$ python3 -q
>>> import numpy as np
>>> from numpy import linalg as LA
>>> np.set_printoptions(precision=3, suppress=True, linewidth=160)
>>> r0 = np.array([1, 0, 1])
>>> E = -1 * np.eye(3) + np.outer(r0, r0)
>>> E
array([[ 0.,  0.,  1.],
       [ 0., -1.,  0.],
       [ 1.,  0.,  0.]])
>>> B = np.array([[1, 3], [3, 3]])
>>> C = np.kron(B, E)
>>> C
array([[ 0.,  0.,  1.,  0.,  0.,  3.],
       [ 0., -1.,  0.,  0., -3.,  0.],
       [ 1.,  0.,  0.,  3.,  0.,  0.],
       [ 0.,  0.,  3.,  0.,  0.,  3.],
       [ 0., -3.,  0.,  0., -3.,  0.],
       [ 3.,  0.,  0.,  3.,  0.,  0.]])
>>> round(float(LA.norm(C, 2)), 3), round(LA.norm(B, 2) * LA.norm(E, 2), 3)
(5.162, np.float64(5.162))
>>> LA.matrix_rank(C)
np.int64(6)
>>> evals, V = LA.eigh(E)
>>> LA.svd(E, compute_uv=False)
array([1., 1., 1.])
>>> np.round(V.T @ V, 3) + 0
array([[1., 0., 0.],
       [0., 1., 0.],
       [0., 0., 1.]])
>>> np.abs(V[:, -1])
array([0.707, 0.   , 0.707])
>>> evals
array([-1., -1.,  1.])
>>> (evals > 1e-8).sum(), (evals < -1e-8).sum()
(np.int64(1), np.int64(2))
>>> x0 = np.array([-1, -1, 1])
>>> rhs = E @ x0
>>> b, lr = np.zeros(3), 1 / LA.norm(E, 2) ** 2
>>> for i in range(25):
...     b -= lr * E.T @ (E @ b - rhs)
...     if i % 5 == 0: print(i, round(LA.norm(E @ b - rhs), 3))
... 
0 0.0
5 0.0
10 0.0
15 0.0
20 0.0
>>> np.round(LA.cond(E), 3)
np.float64(1.0)
>>> b
array([-1., -1.,  1.])
>>> B = np.array([[4, 6, 5], [7, 4, 8], [8, 7, 3]])
>>> np.einsum("ik,kj->ji", E, B)
array([[ 8., -7.,  4.],
       [ 7., -4.,  6.],
       [ 3., -8.,  5.]])
>>> E @ B
array([[ 8.,  7.,  3.],
       [-7., -4., -8.],
       [ 4.,  6.,  5.]])
>>> LA.matrix_rank(np.vstack([E, B.T]))
np.int64(3)
>>> np.einsum("ij->j", E)
array([ 1., -1.,  1.])
>>> np.vstack([E, B.T]).shape
(6, 3)
>>> E.T @ E
array([[1., 0., 0.],
       [0., 1., 0.],
       [0., 0., 1.]])
>>> E @ E.T
array([[1., 0., 0.],
       [0., 1., 0.],
       [0., 0., 1.]])
>>> A = np.loadtxt("w.csv", delimiter=",")
>>> A
array([[ 0.2  , -0.2  , -0.3  ,  2.   ,  0.4  , -0.2  ],
       [-0.7  , -0.2  ,  0.   , -0.4  ,  0.4  , -0.7  ],
       [ 1.14 , -0.508, -0.075,  0.287, -1.375, -0.758],
       [ 1.2  , -0.8  , -0.1  ,  0.   , -1.2  , -0.2  ]])
>>> B = A / np.sqrt((A ** 2).mean(axis=1, keepdims=True))
>>> LA.matrix_rank(B) == LA.matrix_rank(A)
np.True_
>>> B[1]
array([-1.481, -0.423,  0.   , -0.846,  0.846, -1.481])
>>> LA.matrix_rank(A - A.mean(axis=1, keepdims=True))
np.int64(4)
>>> def softmax(z):
...     e = np.exp(z - z.max(axis=-1, keepdims=True))
...     return e / e.sum(axis=-1, keepdims=True)
... 
>>> softmax(A[1])
array([0.1  , 0.165, 0.201, 0.135, 0.3  , 0.1  ])
>>> softmax(A).sum(axis=1)
array([1., 1., 1., 1.])
>>> np.round(softmax(10 * A[1]), 3) + 0
array([0.   , 0.002, 0.018, 0.   , 0.979, 0.   ])
>>> att = A @ A.T / np.sqrt(6)
>>> softmax(att)[1] @ A
array([ 0.142, -0.358, -0.091,  0.278, -0.197, -0.525])
>>> softmax(att).round(6).argmax(axis=1)
array([0, 1, 2, 2])
>>> np.count_nonzero(A)
np.int64(22)
>>> A.sum(axis=1)
array([ 1.9  , -1.6  , -1.289, -1.1  ])
>>> np.abs(A).max()
np.float64(2.0)
>>> LA.matrix_rank(A)
np.int64(4)
>>> A.sum(axis=0)
array([ 1.84 , -1.708, -0.475,  1.887, -1.775, -1.858])
>>> A.shape
(4, 6)
>>> np.unravel_index(np.abs(A).argmax(), A.shape)
(np.int64(0), np.int64(3))
>>> r0 = np.array([0, 2, 2])
>>> np.cross(A[1, :3], A[0, :3])
array([ 0.06, -0.21,  0.18])
>>> t3 = np.stack([A, 2 * A, A[::-1]])
>>> LA.matrix_rank(t3.reshape(3, -1))
np.int64(2)
>>> np.einsum("bij,cij->bc", t3, t3)
array([[13.391, 26.782, -1.681],
       [26.782, 53.563, -3.362],
       [-1.681, -3.362, 13.391]])
>>> LA.matrix_rank(t3)
array([4, 4, 4])
>>> K = np.load("dump.npy")
>>> K
array([[-3,  0, -1,  4],
       [ 4, -3,  0, -1],
       [-1,  4, -3,  0],
       [ 0, -1,  4, -3]])
>>> np.allclose(K[:-1].T @ LA.lstsq(K[:-1].T, K[-1])[0], K[-1])
True
>>> round(float(LA.det(K.T)), 3)
0.0
>>> round(float(LA.det(K[::-1])), 3)
0.0
>>> np.einsum("ii->", K)
np.int64(-12)
>>> np.round(np.poly(K), 3) + 0
array([  1.,  12.,  52., 160.,   0.])
>>> np.round(LA.eigvals(K).sum().real, 3)
np.float64(-12.0)
>>> np.kron(np.eye(2, dtype=int), K)
array([[-3,  0, -1,  4,  0,  0,  0,  0],
       [ 4, -3,  0, -1,  0,  0,  0,  0],
       [-1,  4, -3,  0,  0,  0,  0,  0],
       [ 0, -1,  4, -3,  0,  0,  0,  0],
       [ 0,  0,  0,  0, -3,  0, -1,  4],
       [ 0,  0,  0,  0,  4, -3,  0, -1],
       [ 0,  0,  0,  0, -1,  4, -3,  0],
       [ 0,  0,  0,  0,  0, -1,  4, -3]])
>>> np.round(LA.eigvals(K), 3) + 0
array([-8.+0.j, -2.+4.j, -2.-4.j,  0.+0.j])
>>> rank = LA.matrix_rank(K)
>>> rank
np.int64(3)
>>> ns = LA.svd(K)[2][rank:].T
>>> ns[:, 0] / ns[np.abs(ns[:, 0]).round(6).argmax(), 0]
array([1., 1., 1., 1.])
>>> np.allclose(K @ ns, 0)
True
>>> K @ (-1.0) ** np.arange(4)
array([-8.,  8., -8.,  8.])
>>> (K @ K)[0]
array([ 10,  -8,  22, -24])
>>> LA.cond(K) > 100
np.True_
>>> np.round(LA.norm(K, 2) / LA.norm(K), 3)
np.float64(0.784)
>>> F = np.loadtxt("block1.csv", delimiter=",")
>>> F
array([[-0.784,  0.62 ,  0.   ],
       [-0.196, -0.248, -0.949],
       [-0.588, -0.744,  0.316]])
>>> B = np.array([[2, -3, 1], [3, -5, -3]])
>>> C = np.kron(B, F)
>>> np.round(LA.norm(C, 2), 3), np.round(LA.norm(B, 2) * LA.norm(F, 2), 3)
(np.float64(7.184), np.float64(7.184))
>>> B = F / LA.norm(F, axis=1, keepdims=True)
>>> cov = B @ B.T
>>> (np.abs(cov) > 0.9).astype(int)
array([[1, 0, 0],
       [0, 1, 0],
       [0, 0, 1]])
>>> rng = np.random.default_rng(550)
>>> B = F + rng.integers(-2, 3, (3, 1)) @ rng.integers(-2, 3, (1, 3))
>>> B
array([[ 3.216,  0.62 ,  4.   ],
       [-2.196, -0.248, -2.949],
       [ 1.412, -0.744,  2.316]])
>>> np.round(LA.svd(B - F, compute_uv=False), 3) + 0
array([6.928, 0.   , 0.   ])
>>> B - F
array([[ 4.,  0.,  4.],
       [-2.,  0., -2.],
       [ 2.,  0.,  2.]])
>>> LA.matrix_rank(B - F, tol=1e-8)
np.int64(1)
>>> np.abs(B - F).sum(axis=1)
array([8., 4., 4.])
